% python3 -q
>>> import numpy as np
>>> import numpy.linalg as la
>>> np.set_printoptions(precision=2, suppress=True, linewidth=140, sign=" ")
>>> X = np.loadtxt("m.csv", delimiter=",")
>>> X
array([[ 6.,  1.,  0.],
       [ 0., -9.,  0.],
       [ 2.,  0.,  0.]])
>>> np.argsort(-la.norm(X, axis=0).round(6), kind="stable")[:3]
array([ 1,  0,  2])
>>> round(float(la.norm(X, 2) / la.norm(X)), 2)
0.82
>>> la.matrix_rank(X, rtol=0.1)
np.int64(2)
>>> Uu, sigma, VT = la.svd(X)
>>> V = VT[:(sigma > 1e-8).sum()]
>>> rng = np.random.default_rng(90538)
>>> vec = X[0] + 5 * X[1] + rng.integers(2) * np.eye(3)[0]
>>> vec
array([  7., -44.,   0.])
>>> np.round(V.T @ V, 2) + 0
array([[ 1.,  0.,  0.],
       [ 0.,  1.,  0.],
       [ 0.,  0.,  0.]])
>>> np.allclose(V.T @ V @ vec, vec)
True
>>> la.matrix_rank(np.vstack([X, vec]))
np.int64(2)
>>> Uu, sigma, VT = la.svd(X)
>>> np.argmax(sigma[:-1] / (sigma[1:] + 1e-6)) + 1
np.int64(2)
>>> sigma
array([ 9.1 ,  6.26,  0.  ])
>>> A2 = Uu[:, :2] @ np.diag(sigma[:2]) @ VT[:2]
>>> la.matrix_rank(A2)
np.int64(2)
>>> A2 = X[0, 0] * X[1:] - np.outer(X[1:, 0], X[0])
>>> A2
array([[  0., -54.,   0.],
       [  0.,  -2.,   0.]])
>>> la.matrix_rank(A2), la.matrix_rank(X)
(np.int64(1), np.int64(2))
>>> np.flatnonzero(~A2.round(6).any(axis=1))
array([], dtype=int64)
>>> np.argsort(-la.norm(A2, axis=0).round(6), kind="stable")[:3]
array([ 1,  0,  2])
>>> la.cond(A2) > 100
np.True_
>>> round(float(la.norm(A2, 2) / la.norm(A2)), 2)
1.0
>>> data = rng.normal(size=(14, 3))
>>> data = 5 * data / la.norm(data, axis=1, keepdims=True)
>>> data
array([[ 3.32, -1.78, -3.29],
       [ 1.83,  1.81, -4.29],
       [ 1.07, -4.24, -2.42],
       [-4.3 , -0.61, -2.48],
       [-2.42,  4.37, -0.15],
       [-0.64, -0.69,  4.91],
       [ 2.7 , -2.17,  3.61],
       [-3.15, -3.63,  1.39],
       [-1.48, -4.06,  2.51],
       [-3.33, -0.32,  3.72],
       [-4.91,  0.96,  0.03],
       [ 4.52, -1.87, -1.04],
       [ 4.36, -1.31,  2.06],
       [-3.17,  1.72, -3.46]])
>>> W2 = data[[4, 2]].astype(float)
>>> for _ in range(6):
...     idx = la.norm(data[:, None] - W2, axis=-1).argmin(axis=1)
...     W2 = np.array([data[idx == j].mean(axis=0) for j in range(2)])
... 
>>> idx
array([ 1,  1,  1,  0,  0,  0,  1,  0,  0,  0,  0,  1,  1,  0])
>>> W2
array([[-2.92, -0.28,  0.81],
       [ 2.97, -1.6 , -0.89]])
>>> E = np.load("mat.npy")
>>> E
array([[ -2,   2,  -3],
       [ -3,   0,   0],
       [ -4,  -3,  -1],
       [ -4,  -5,  -3],
       [ -5,  -8,  -2],
       [ -4,  -8,  -5],
       [ -4,  -8,  -7],
       [ -6,  -8,  -7],
       [ -8, -10,  -5],
       [ -9,  -9,  -5],
       [ -8,  -6,  -6]])
>>> idx = rng.permutation(3)
>>> A2 = E[:, idx] * rng.choice([-1, 1], 3)
>>> A2
array([[  2,   2,  -3],
       [  3,   0,   0],
       [  4,  -3,  -1],
       [  4,  -5,  -3],
       [  5,  -8,  -2],
       [  4,  -8,  -5],
       [  4,  -8,  -7],
       [  6,  -8,  -7],
       [  8, -10,  -5],
       [  9,  -9,  -5],
       [  8,  -6,  -6]])
>>> Uu, _, VT = la.svd(E.T @ A2)
>>> idx
array([ 0,  1,  2])
>>> np.round(la.lstsq(E, A2)[0], 2) + 0
array([[-1.,  0.,  0.],
       [ 0.,  1.,  0.],
       [ 0.,  0.,  1.]])
>>> cov = np.cov(A2, rowvar=False)
>>> la.eigvalsh(cov)[::-1]
array([ 20.82,   2.86,   2.1 ])
>>> np.argwhere(np.triu(np.abs(np.corrcoef(A2.T)) > 0.8, 1))
array([], shape=(0, 2), dtype=int64)
>>> cov
array([[ 5.16, -6.25, -2.7 ],
       [-6.25, 15.02,  5.9 ],
       [-2.7 ,  5.9 ,  5.6 ]])
>>> np.corrcoef(A2.T)
array([[ 1.  , -0.71, -0.5 ],
       [-0.71,  1.  ,  0.64],
       [-0.5 ,  0.64,  1.  ]])
>>> np.polyfit(A2[:, 1], A2[:, 0], 1)
array([-0.42,  2.8 ])
>>> ev, V = la.eigh(cov)
>>> (ev > 1e-8).sum(), (ev < -1e-8).sum()
(np.int64(3), np.int64(0))
>>> la.eigvalsh(cov + 2 * np.eye(3))
array([  4.1 ,   4.86,  22.82])
>>> cov = np.cov(E, rowvar=False)
>>> np.polyfit(E[:, 0], E[:, 2], 1)
array([ 0.52, -1.29])
>>> la.eigvalsh(cov)[::-1]
array([ 20.82,   2.86,   2.1 ])
>>> np.median(E, axis=0)
array([-4., -8., -5.])
>>> arr = np.load("x.npy")
>>> arr
array([[-13.86,   1.63,  14.33],
       [ 10.65,   0.94, -16.9 ],
       [ 19.6 ,   3.01,  -2.57],
       [ -4.5 ,  -7.41,  18.02],
       [  8.54,  -8.97, -15.7 ],
       [ 14.28,  10.  ,  -9.81],
       [ -5.74, -17.07,   8.71],
       [ 13.57, -13.66,   5.41],
       [-11.47, -16.37,   0.77],
       [ -4.89,  19.14,  -3.15],
       [ 14.04, -11.47,   8.43],
       [ 16.95,  -2.71, -10.27],
       [ 15.03, -10.47,  -8.04],
       [ -0.68,   4.49, -19.48],
       [ 10.69,   8.28, -14.74],
       [ 15.46, -11.75,  -4.78],
       [-13.65,  11.35,  -9.22],
       [-13.83,   4.84, -13.61],
       [-15.71,  11.76,  -3.88],
       [-19.65,   1.31,  -3.51],
       [  1.14,  14.39,  13.84],
       [-16.38,   2.37,  11.23]])
>>> Xc = (arr - arr.mean(axis=0)) / arr.std(axis=0)
>>> Xc.std(axis=0)
array([ 1.,  1.,  1.])
>>> c = la.lstsq(np.delete(Xc, 1, axis=1), Xc[:, 1])[0]
>>> c
array([-0.34, -0.31])
>>> W2 = arr[[17, 14]].astype(float)
>>> for _ in range(7):
...     idx = la.norm(arr[:, None] - W2, axis=-1).argmin(axis=1)
...     W2 = np.array([arr[idx == j].mean(axis=0) for j in range(2)])
... 
>>> idx
array([ 0,  1,  1,  0,  1,  1,  0,  1,  0,  0,  1,  1,  1,  1,  1,  1,  0,  0,  0,  0,  0,  0])
>>> W2
array([[-10.78,   2.36,   3.05],
       [ 12.56,  -2.94,  -8.04]])
>>> np.round(la.norm(arr[10], 1), 2), round(la.norm(arr[10], np.inf), 2)
(np.float64(33.94), np.float64(14.04))
>>> round(float(arr[10] @ arr[9]), 2)
-314.75
>>> np.round(la.norm(arr[10] - arr[9]), 2)
np.float64(37.81)
>>> la.norm(arr, axis=1)
array([ 20.  ,  20.  ,  20.  ,  20.  ,  20.  ,  20.  ,  20.  ,  20.  ,  20.  ,  20.  ,  19.99,  20.  ,  20.  ,  20.  ,  20.  ,  20.  ,
        20.  ,  20.  ,  20.  ,  20.  ,  20.  ,  20.  ])
>>> round(float(la.norm(arr, 1)), 2), round(float(la.norm(arr, np.inf)), 2)
(260.31, 34.22)
>>> round(la.norm(arr, "nuc"), 2)
np.float64(158.76)
>>> la.norm(arr, axis=1).argmax()
np.int64(6)
>>> np.round(la.norm(arr, 2), 2)
np.float64(65.7)
>>> D = la.norm(data[:, None] - data[None], axis=-1)
>>> (D + 1e9 * np.eye(14)).round(6).argmin(axis=1)
array([ 11,   0,   0,  13,  10,   9,  12,   8,   7,   5,   3,   0,   6,   3])
>>> D.shape
(14, 14)
>>> la.norm(data, axis=1)
array([ 5.,  5.,  5.,  5.,  5.,  5.,  5.,  5.,  5.,  5.,  5.,  5.,  5.,  5.])
>>> np.flatnonzero(D[2] < D.mean() / 2)
array([ 2])
>>> np.unravel_index(D.round(6).argmax(), D.shape)
(np.int64(6), np.int64(13))
>>> Xc = arr - arr.mean(axis=0)
>>> Uu, sigma, VT = la.svd(Xc, full_matrices=False)
>>> la.matrix_rank(Xc)
np.int64(3)
>>> VT[0] * np.sign(VT[0, np.abs(VT[0]).argmax()])
array([ 0.89, -0.25, -0.37])
>>> mat = np.load("a.npy")
>>> mat
array([[ 2.,  1.,  0.],
       [ 0.,  2.,  1.],
       [ 0.,  0.,  2.]])
>>> r0 = np.array([3, 1, 0])
>>> A2 = mat + np.outer(r0, np.eye(3)[0])
>>> la.matrix_rank(la.inv(A2) - la.inv(mat), tol=1e-8)
np.int64(1)
>>> (mat + mat.T) / 2
array([[ 2. ,  0.5,  0. ],
       [ 0.5,  2. ,  0.5],
       [ 0. ,  0.5,  2. ]])
>>> np.trace(mat)
np.float64(6.0)
>>> la.matrix_power(mat, 2)
array([[ 4.,  4.,  1.],
       [ 0.,  4.,  4.],
       [ 0.,  0.,  4.]])
>>> np.allclose(mat, mat.T)
False
>>> np.round(la.det(mat), 2)
np.float64(8.0)
>>> ang = np.radians(60)
>>> Rm = np.eye(3)
>>> Rm[1, 1] = Rm[2, 2] = np.cos(ang)
>>> Rm[1, 2], Rm[2, 1] = -np.sin(ang), np.sin(ang)
>>> Rm
array([[ 1.  ,  0.  ,  0.  ],
       [ 0.  ,  0.5 , -0.87],
       [ 0.  ,  0.87,  0.5 ]])
>>> A2 = mat @ Rm.T
>>> A2
array([[ 2.  ,  0.5 ,  0.87],
       [ 0.  ,  0.13,  2.23],
       [ 0.  , -1.73,  1.  ]])
>>> round(float(la.det(Rm)), 2), np.trace(Rm)
(1.0, np.float64(2.0))
>>> np.abs(A2 - mat).max(axis=0)
array([ 0.  ,  1.87,  1.23])
>>> M = np.load("data.npy")
>>> M
array([[-1.05, -9.12, -0.58],
       [ 0.9 ,  8.57,  1.38],
       [ 0.71,  9.18,  1.02]])
>>> A2 = np.array([[5, 4], [2, 1], [5, 3]])
>>> np.einsum("ik,kj->ji", M, A2)
array([[-26.39,  28.54,  27.01],
       [-15.06,  16.31,  15.08]])
>>> la.matrix_rank(np.vstack([M, A2.T]))
np.int64(3)
>>> np.einsum("ij->j", M)
array([ 0.56,  8.63,  1.82])
>>> np.einsum("ik,kj->ij", M, A2)
array([[-26.39, -15.06],
       [ 28.54,  16.31],
       [ 27.01,  15.08]])
>>> A2 @ M
Traceback (most recent call last):
  File "<python-input-110>", line 1, in <module>
    A2 @ M
    ~~~^~~
ValueError: matmul: Input operand 1 has a mismatch in its core dimension 0, with gufunc signature (n?,k),(k,m?)->(n?,m?) (size 3 is different from 2)
>>> np.einsum("ij,ij->i", M, M)
array([ 84.61,  76.16,  85.82])
>>> Uu, sigma, VT = la.svd(M)
>>> np.argmax(sigma[:-1] / (sigma[1:] + 1e-6)) + 1
np.int64(1)
>>> A2 = Uu[:, :1] @ np.diag(sigma[:1]) @ VT[:1]
>>> np.round(la.norm(M - A2) / la.norm(M), 2)
np.float64(0.04)
>>> np.round(np.abs(M - A2).max(), 2)
np.float64(0.43)
>>> np.round(la.norm(M - A2, 2), 2), np.round(sigma[1], 2)
(np.float64(0.61), np.float64(0.61))
>>> A2 = la.inv(M)
>>> np.round(M @ A2, 2) + 0
array([[ 1.,  0.,  0.],
       [ 0.,  1.,  0.],
       [ 0.,  0.,  1.]])
>>> la.det(M) * A2
array([[-3.93,  3.98, -7.61],
       [ 0.06, -0.66,  0.93],
       [ 2.18,  3.16, -0.79]])
>>> (np.abs(A2) > 1e-9).astype(int)
array([[ 1,  1,  1],
       [ 1,  1,  1],
       [ 1,  1,  1]])
>>> A2
array([[-1.71,  1.73, -3.32],
       [ 0.03, -0.29,  0.4 ],
       [ 0.95,  1.38, -0.34]])
>>> J = np.load("run16.npy")
>>> J
array([[ 4, -2,  0,  0],
       [ 0,  3,  0,  0],
       [ 0,  0,  2, -4],
       [ 0,  0,  2, -3]])
>>> np.diff(J, axis=0)
array([[-4,  5,  0,  0],
       [ 0, -3,  2, -4],
       [ 0,  0,  0,  1]])
>>> la.matrix_rank(J)
np.int64(4)
>>> proj = np.triu(np.array([[3, 2, 0, 3], [1, 2, 1, 2], [3, 2, 1, 2], [2, 2, 3, 3]]), 1) + np.eye(4)
>>> A2 = proj @ J @ la.inv(proj)
>>> np.poly(A2)
array([ 1., -6.,  7., -2., 24.])
>>> proj @ J - J @ proj
array([[  0.,  -2.,   8., -17.],
       [  0.,   0.,   3., -16.],
       [  0.,   0.,   4., -10.],
       [  0.,   0.,   0.,  -4.]])
>>> A2 = np.array([[5]])
>>> W2 = np.array([[8, 8], [-5, 7]])
>>> W0 = np.block([[A2, np.zeros((1, 2))], [np.zeros((2, 1)), W2]])
>>> W0
array([[ 5.,  0.,  0.],
       [ 0.,  8.,  8.],
       [ 0., -5.,  7.]])
>>> A2 = np.array([[-1, 2, -1], [-2, -3, 0]])
>>> W2 = np.kron(A2, W0)
>>> W2
array([[ -5.,  -0.,  -0.,  10.,   0.,   0.,  -5.,  -0.,  -0.],
       [ -0.,  -8.,  -8.,   0.,  16.,  16.,  -0.,  -8.,  -8.],
       [ -0.,   5.,  -7.,   0., -10.,  14.,  -0.,   5.,  -7.],
       [-10.,  -0.,  -0., -15.,  -0.,  -0.,   0.,   0.,   0.],
       [ -0., -16., -16.,  -0., -24., -24.,   0.,   0.,   0.],
       [ -0.,  10., -14.,  -0.,  15., -21.,   0.,  -0.,   0.]])
>>> W2.shape
(6, 9)
>>> la.matrix_rank(W2)
np.int64(6)
>>> np.round(la.norm(W2, 2), 2), np.round(la.norm(A2, 2) * la.norm(W0, 2), 2)
(np.float64(44.29), np.float64(44.29))
>>> ang = np.radians(135)
>>> Rm = np.eye(3)
>>> Rm[2, 2] = Rm[1, 1] = np.cos(ang)
>>> Rm[2, 1], Rm[1, 2] = -np.sin(ang), np.sin(ang)
>>> Rm
array([[ 1.  ,  0.  ,  0.  ],
       [ 0.  , -0.71,  0.71],
       [ 0.  , -0.71, -0.71]])
>>> A2 = W0 @ Rm.T
>>> np.abs(A2 - W0).max(axis=0)
array([  0.  ,  13.49,  19.31])
>>> A2.round(2) + 0
array([[  5.  ,   0.  ,   0.  ],
       [  0.  ,   0.  , -11.31],
       [  0.  ,   8.49,  -1.41]])
>>> np.round(Rm @ Rm, 2) + 0
array([[ 1.,  0.,  0.],
       [ 0.,  0., -1.],
       [ 0.,  1.,  0.]])
>>> (Rm != 0).astype(int)
array([[ 1,  0,  0],
       [ 0,  1,  1],
       [ 0,  1,  1]])
>>> la.svd(W0, compute_uv=False)
array([ 11.51,   8.34,   5.  ])
>>> np.abs(W0).max()
np.float64(8.0)
>>> la.matrix_rank(W0)
np.int64(3)
>>> np.count_nonzero(W0)
np.int64(5)
>>> W0 - W0[0]
array([[ 0.,  0.,  0.],
       [-5.,  8.,  8.],
       [-5., -5.,  7.]])
>>> W0.sum(axis=1)
array([  5.,  16.,   2.])
>>> W0.shape
(3, 3)
>>> A2 = la.inv(W0)
>>> la.inv(A2)
array([[ 5.,  0.,  0.],
       [ 0.,  8.,  8.],
       [ 0., -5.,  7.]])
>>> np.round(la.slogdet(W0)[0], 2)
np.float64(1.0)
>>> np.round(W0 @ A2, 2) + 0
array([[ 1.,  0.,  0.],
       [ 0.,  1.,  0.],
       [ 0.,  0.,  1.]])
>>> la.det(W0) * A2
array([[ 96.,   0.,   0.],
       [  0.,  35., -40.],
       [  0.,  25.,  40.]])
>>> round(float(la.cond(W0)), 2)
2.3
